$ python -q
>>> import numpy as np
>>> from numpy import linalg as LA
>>> np.set_printoptions(precision=3, suppress=True, linewidth=160)
>>> m1 = np.load("sample1.npy")
>>> m1
array([[-1,  4, -3, -1, -4, -1,  0,  2],
       [ 0,  2, -1,  2, -4, -6, -6,  2],
       [ 2, -3,  0,  0, -2, -1, -1, -1],
       [ 1, -2,  0,  5,  3, -2,  0,  4],
       [ 0,  0,  0,  0,  0,  0,  0,  0],
       [ 1, -1,  0,  5,  1, -6, -2,  4],
       [ 3,  1,  1,  1, -1, -2,  2, -3],
       [-2, -3,  0,  0, -2, -1,  1,  2],
       [ 4, -1, -1,  2, -2, -1, -1, -1],
       [ 0,  0,  0,  0,  0,  0,  0,  0],
       [-1, -1, -1,  2, -4, -4, -2,  3],
       [-3,  2, -2, -3, -4, -1,  0,  2],
       [ 2,  0, -3, -1, -2,  5,  4,  0],
       [ 0, -1,  0,  5, -1, -9, -5,  5],
       [ 4,  2,  0,  3, -1, -1,  1, -2],
       [ 1,  1, -1,  2,  0,  1, -1,  1],
       [-2,  2, -2, -3, -2,  2,  3,  1],
       [ 6, -5,  2,  4,  2, -3,  5, -2],
       [-4, -1, -2, -3, -4,  1,  4,  3],
       [ 4,  0,  1,  6,  0, -8,  0,  1],
       [-1,  0,  0,  0, -2, -3, -3,  1],
       [ 4, -2, -1,  2,  0,  3,  1, -1],
       [-3, -3,  0,  0, -4, -4, -2,  3],
       [ 0,  2, -1,  2, -4, -6, -6,  2],
       [ 0,  0, -2,  4, -4, -3, -3,  4],
       [ 0, -1, -2, -3, -4,  1,  2,  0]])
>>> B = np.c_[m1[:, :4] @ np.array([[4, 2, 3, 5], [-4, -7, -8, -2], [2, -5, 3, -9], [-9, 8, 7, -7]]), np.array([-3, -3, -2, -2, -3, 2, -3, -3, 3, 3, -2, -3, 1, 0, 2, 1, -1, 1, 1, -2, -2, 3, -1, -3, 2, 1])]
>>> B
array([[-17, -23, -51,  21,  -3],
       [-28,   7,  -5,  -9,  -3],
       [ 20,  25,  30,  16,  -2],
       [-33,  56,  54, -26,  -2],
       [  0,   0,   0,   0,  -3],
       [-37,  49,  46, -28,   2],
       [  1,   2,  11,  -3,  -3],
       [  4,  17,  18,  -4,  -3],
       [  0,  36,  31,  17,   3],
       [  0,   0,   0,   0,   3],
       [-20,  26,  16,  -8,  -2],
       [  3, -34, -52,  20,  -3],
       [ 11,  11, -10,  44,   1],
       [-41,  47,  43, -33,   0],
       [-19,  18,  17,  -5,   2],
       [-20,  16,   6,  -2,   1],
       [  7, -32, -49,  25,  -1],
       [ 12,  69,  92,  -6,   1],
       [ 11, -15, -31,  21,   1],
       [-36,  51,  57, -31,  -2],
       [ -4,  -2,  -3,  -5,  -2],
       [  4,  43,  39,  19,   3],
       [  0,  15,  15,  -9,  -1],
       [-28,   7,  -5,  -9,  -3],
       [-40,  42,  22, -10,   2],
       [ 27,  -7, -19,  41,   1]])
>>> np.round(LA.lstsq(m1, B[:, 0])[0], 3) + 0
array([ 4., -4.,  2., -9.,  0.,  0.,  0.,  0.])
>>> LA.matrix_rank(B)
np.int64(5)
>>> np.round(LA.norm(B - m1 @ LA.lstsq(m1, B)[0], axis=0), 3) + 0
array([0.   , 0.   , 0.   , 0.   , 8.827])
>>> LA.matrix_rank(np.c_[m1, B])
np.int64(9)
